>>> import numpy as np
>>> import numpy.linalg as la
>>> np.set_printoptions(suppress=True, linewidth=100)
>>> m1 = np.load("sample8.npy")
>>> print(m1)
[[ 0.  0.  2.  2.  1. -1. -1.]
 [ 0.  0.  0.  0.  0.  0.  0.]
 [ 2.  0.  0.  0.  0.  0.  0.]
 [ 2.  0.  0.  0.  0.  0.  0.]
 [ 1.  0.  0.  0.  0.  0.  0.]
 [-1.  0.  0.  0.  0.  0.  0.]
 [-1.  0.  0.  0.  0.  0.  0.]]
>>> round(float(la.det(m1)), 1)
0.0
>>> np.round(np.sort(la.eigvals(m1).real), 1)
array([-3.3,  0. ,  0. ,  0. ,  0. ,  0. ,  3.3])
>>> (la.matrix_power((m1 != 0) + (m1.T != 0) + np.eye(7), 7) > 0).astype(int)
array([[1, 0, 1, 1, 1, 1, 1],
       [0, 1, 0, 0, 0, 0, 0],
       [1, 0, 1, 1, 1, 1, 1],
       [1, 0, 1, 1, 1, 1, 1],
       [1, 0, 1, 1, 1, 1, 1],
       [1, 0, 1, 1, 1, 1, 1],
       [1, 0, 1, 1, 1, 1, 1]])
>>> rng = np.random.default_rng(2850)
>>> M2 = m1 + rng.integers(-2, 3, (7, 2)) @ rng.integers(-2, 3, (2, 7))
>>> M2
array([[ 0.,  0.,  0., -2.,  3., -3., -5.],
       [-4.,  2., -4.,  0.,  0.,  2., -4.],
       [ 6., -2.,  1., -6.,  3., -5., -2.],
       [ 6., -2.,  2., -4.,  2., -4.,  0.],
       [-1.,  1., -2.,  0.,  0.,  1., -2.],
       [-5.,  2., -2.,  4., -2.,  4.,  0.],
       [ 3., -2.,  0., -8.,  4., -6., -4.]])
>>> np.abs(M2 - m1).sum(axis=1)
array([14., 16., 23., 18.,  8., 18., 28.])
>>> la.matrix_rank(M2 - m1, tol=1e-8)
np.int64(2)
>>> M2 - m1
array([[ 0.,  0., -2., -4.,  2., -2., -4.],
       [-4.,  2., -4.,  0.,  0.,  2., -4.],
       [ 4., -2.,  1., -6.,  3., -5., -2.],
       [ 4., -2.,  2., -4.,  2., -4.,  0.],
       [-2.,  1., -2.,  0.,  0.,  1., -2.],
       [-4.,  2., -2.,  4., -2.,  4.,  0.],
       [ 4., -2.,  0., -8.,  4., -6., -4.]])
>>> np.round(la.svd(M2 - m1, compute_uv=False), 1) + 0
array([19.5,  9.9,  0. ,  0. ,  0. ,  0. ,  0. ])
>>> ev, V = la.eigh(m1)
>>> np.round(V @ np.diag(ev) @ V.T, 1) + 0
array([[ 0.,  0.,  2.,  2.,  1., -1., -1.],
       [ 0.,  0.,  0.,  0.,  0.,  0.,  0.],
       [ 2.,  0.,  0.,  0.,  0.,  0.,  0.],
       [ 2.,  0.,  0.,  0.,  0.,  0.,  0.],
       [ 1.,  0.,  0.,  0.,  0.,  0.,  0.],
       [-1.,  0.,  0.,  0.,  0.,  0.,  0.],
       [-1.,  0.,  0.,  0.,  0.,  0.,  0.]])
>>> np.unique(ev.round(6) + 0, return_counts=True)[1]
array([1, 5, 1])
>>> lab = rng.permutation(7)
>>> lab
array([4, 2, 5, 6, 3, 1, 0])
>>> M2 = m1[lab][:, lab]
>>> np.round(np.sort(np.abs(la.eigvals(M2))), 1) + 0
array([0. , 0. , 0. , 0. , 0. , 3.3, 3.3])
>>> np.diag(M2)
array([0., 0., 0., 0., 0., 0., 0.])
>>> M2
array([[ 0.,  0.,  0.,  0.,  0.,  0.,  1.],
       [ 0.,  0.,  0.,  0.,  0.,  0.,  2.],
       [ 0.,  0.,  0.,  0.,  0.,  0., -1.],
       [ 0.,  0.,  0.,  0.,  0.,  0., -1.],
       [ 0.,  0.,  0.,  0.,  0.,  0.,  2.],
       [ 0.,  0.,  0.,  0.,  0.,  0.,  0.],
       [ 1.,  2., -1., -1.,  2.,  0.,  0.]])
>>> F = np.loadtxt("run10.csv", delimiter=",")
>>> F
array([[ 0.,  0.,  0.,  0.,  0.,  0.,  0.,  0.,  1.,  0., -2., -2.,  0.],
       [ 0.,  0.,  0.,  0.,  0.,  0.,  0.,  0., -2.,  2., -3.,  2., -2.],
       [ 0.,  0.,  0.,  0.,  0.,  0.,  0.,  0.,  0.,  1., -3., -2.,  1.],
       [ 0.,  0.,  0.,  0.,  0.,  0.,  0.,  0.,  2., -3.,  0., -2.,  3.],
       [ 0.,  0.,  0.,  0.,  0.,  0.,  0.,  0.,  0., -2., -2.,  2., -3.],
       [ 0.,  0.,  0.,  0.,  0.,  0.,  0.,  0., -1., -2.,  1.,  2.,  3.],
       [ 0.,  0.,  0.,  0.,  0.,  0.,  0.,  0.,  0., -2., -1.,  3., -1.],
       [ 0.,  0.,  0.,  0.,  0.,  0.,  0.,  0.,  3., -3., -2., -1.,  2.],
       [ 1., -2.,  0.,  2.,  0., -1.,  0.,  3.,  0.,  0.,  0.,  0.,  0.],
       [ 0.,  2.,  1., -3., -2., -2., -2., -3.,  0.,  0.,  0.,  0.,  0.],
       [-2., -3., -3.,  0., -2.,  1., -1., -2.,  0.,  0.,  0.,  0.,  0.],
       [-2.,  2., -2., -2.,  2.,  2.,  3., -1.,  0.,  0.,  0.,  0.,  0.],
       [ 0., -2.,  1.,  3., -3.,  3., -1.,  2.,  0.,  0.,  0.,  0.,  0.]])
>>> M2 = F / np.sqrt((F ** 2).mean(axis=1, keepdims=True))
>>> print(M2[6].round(1))
[ 0.   0.   0.   0.   0.   0.   0.   0.   0.  -1.9 -0.9  2.8 -0.9]
>>> np.round(la.norm(M2, axis=1), 1)
array([3.6, 3.6, 3.6, 3.6, 3.6, 3.6, 3.6, 3.6, 3.6, 3.6, 3.6, 3.6, 3.6])
>>> la.matrix_rank(M2) == la.matrix_rank(F)
np.True_
>>> np.allclose(F[:-1].T @ la.lstsq(F[:-1].T, F[-1])[0], F[-1])
False
>>> round(np.trace(la.pinv(F) @ F), 1)
np.float64(10.0)
>>> la.matrix_rank(F, rtol=0.1)
np.int64(10)
>>> np.argsort(-la.norm(F, axis=0).round(6), kind="stable")[:3]
array([12,  9, 11])
>>> [round(float(x), 1) for x in la.svd(F, compute_uv=False)[:3]]
[8.4, 8.4, 6.1]
>>> U, sig, vt = la.svd(F)
>>> V = vt[:(sig > 1e-8).sum()]
>>> x = F[9] + 3 * F[10] + rng.integers(2) * np.eye(13)[4]
>>> x
array([-6., -7., -8., -3., -8.,  1., -5., -9.,  0.,  0.,  0.,  0.,  0.])
>>> la.matrix_rank(np.vstack([F, x]))
np.int64(10)
>>> np.round(np.diag(V.T @ V), 1)
array([0.3, 0.6, 0.6, 0.5, 0.9, 0.8, 0.4, 0.8, 1. , 1. , 1. , 1. , 1. ])
>>> round(la.eigvalsh(F).min(), 1)
np.float64(-8.4)
>>> [round(float(la.det(F[:i, :i])), 2) + 0 for i in range(1, 14)]
[0.0, 0.0, 0.0, 0.0, 0.0, 0.0, 0.0, 0.0, 0.0, 0.0, 0.0, 0.0, 0.0]
>>> E = np.load("a.npy")
>>> E
array([[3, 0, 0, 0, 0, 0, 0],
       [0, 3, 0, 0, 0, 0, 0],
       [0, 3, 3, 0, 0, 0, 0],
       [2, 0, 0, 2, 0, 0, 0],
       [0, 2, 3, 0, 3, 0, 0],
       [1, 0, 1, 3, 1, 2, 0],
       [3, 1, 2, 3, 0, 1, 2]])
>>> np.allclose(E @ E.T, E.T @ E)
False
>>> round(np.abs(la.eigvals(E)).max(), 1)
np.float64(3.0)
>>> (E + E.T) / 2
array([[3. , 0. , 0. , 1. , 0. , 0.5, 1.5],
       [0. , 3. , 1.5, 0. , 1. , 0. , 0.5],
       [0. , 1.5, 3. , 0. , 1.5, 0.5, 1. ],
       [1. , 0. , 0. , 2. , 0. , 1.5, 1.5],
       [0. , 1. , 1.5, 0. , 3. , 0.5, 0. ],
       [0.5, 0. , 0.5, 1.5, 0.5, 2. , 0.5],
       [1.5, 0.5, 1. , 1.5, 0. , 0.5, 2. ]])
>>> M2 = E / la.norm(E, axis=1, keepdims=True)
>>> cov = M2 @ M2.T
>>> print(cov[2].round(1))
[0.  0.7 1.  0.  0.8 0.2 0.4]
>>> np.round(np.degrees(np.arccos(np.clip(cov[2, 5], -1, 1))), 1)
np.float64(79.8)
>>> print((np.abs(cov) > 0.9).astype(int))
[[1 0 0 0 0 0 0]
 [0 1 0 0 0 0 0]
 [0 0 1 0 0 0 0]
 [0 0 0 1 0 0 0]
 [0 0 0 0 1 0 0]
 [0 0 0 0 0 1 0]
 [0 0 0 0 0 0 1]]
>>> np.round(la.norm(M2, axis=1), 1)
array([1., 1., 1., 1., 1., 1., 1.])
>>> W0 = np.load("x.npy")
>>> print(W0)
[[-2 -2  1  1  1  2]
 [-2  2  1  2  2  1]
 [-1  2 -2  2 -2  2]
 [-1 -2  0 -1 -2  0]
 [ 1  0 -1  0  0 -2]
 [ 2  1 -2 -1 -1  1]]
>>> np.unravel_index(np.abs(W0).argmax(), W0.shape)
(np.int64(0), np.int64(0))
>>> np.round(la.norm(W0), 1)
np.float64(9.1)
>>> np.abs(W0).max()
np.int64(2)
>>> W0.shape
(6, 6)
>>> np.round(la.svd(W0, compute_uv=False), 1)
array([5.8, 5.1, 4. , 2.2, 1.3, 0.4])
>>> np.diff(W0, axis=0)
array([[ 0,  4,  0,  1,  1, -1],
       [ 1,  0, -3,  0, -4,  1],
       [ 0, -4,  2, -3,  0, -2],
       [ 2,  2, -1,  1,  2, -2],
       [ 1,  1, -1, -1, -1,  3]])
